% ipython --no-banner

In [1]: import numpy as np

In [2]: np.set_printoptions(suppress=True, linewidth=200)

In [3]: A = np.load("block7.npy")

In [4]: print(A)
[[ 0  0 -2 -2]
 [ 0  0  0  2]
 [ 0  0  0 -2]
 [ 0  0  0  0]]

In [5]: r = np.linalg.matrix_rank(A)

In [6]: print(r)
2

In [7]: ns = np.linalg.svd(A)[2][r:].T

In [8]: print([int(np.linalg.matrix_rank(A[:i])) for i in range(1, len(A) + 1)])
[1, 2, 2, 2]

In [9]: print(np.round(A @ ns, 2) + 0)
[[0. 0.]
 [0. 0.]
 [0. 0.]
 [0. 0.]]

In [10]: print(np.allclose(A @ ns, 0))
True

In [11]: print(np.linalg.matrix_rank(A.T @ A), np.linalg.matrix_rank(A @ A.T))
2 2

In [12]: print(np.round(ns @ ns.T, 2) + 0)
[[1. 0. 0. 0.]
 [0. 1. 0. 0.]
 [0. 0. 0. 0.]
 [0. 0. 0. 0.]]

In [13]: E = np.array([[-4, 0, 0, 0], [0, -1, 0, 0], [0, 0, -1, 0], [0, 0, 0, 4]])

In [14]: x = np.array([1, -2, -2, 1])

In [15]: print(E * x)
[[-4  0  0  0]
 [ 0  2  0  0]
 [ 0  0  2  0]
 [ 0  0  0  4]]

In [16]: print((E @ x).argmax())
3

In [17]: print(np.abs(np.diag(np.linalg.qr(A)[1])) > 1e-9)
[False False False False]

In [18]: print(np.unique(A.round(6), axis=0).shape)
(4, 4)

In [19]: feats = np.load("m.npy")

In [20]: print(feats)
[[-9. -1.  0.  2.]
 [ 0. -2. -2.  0.]
 [ 0.  1. -1.  0.]
 [ 0.  0. -2.  0.]]

In [21]: # row 0 is much longer than the rest

In [22]: rng = np.random.default_rng(45097)

In [23]: lab = rng.permutation(4)

In [24]: print(lab)
[0 3 1 2]

In [25]: out = E[lab][:, lab]

In [26]: print(np.trace(out))
-2

In [27]: print(np.diag(out))
[-4  4 -1 -1]

In [28]: print(np.allclose(out, E))
False
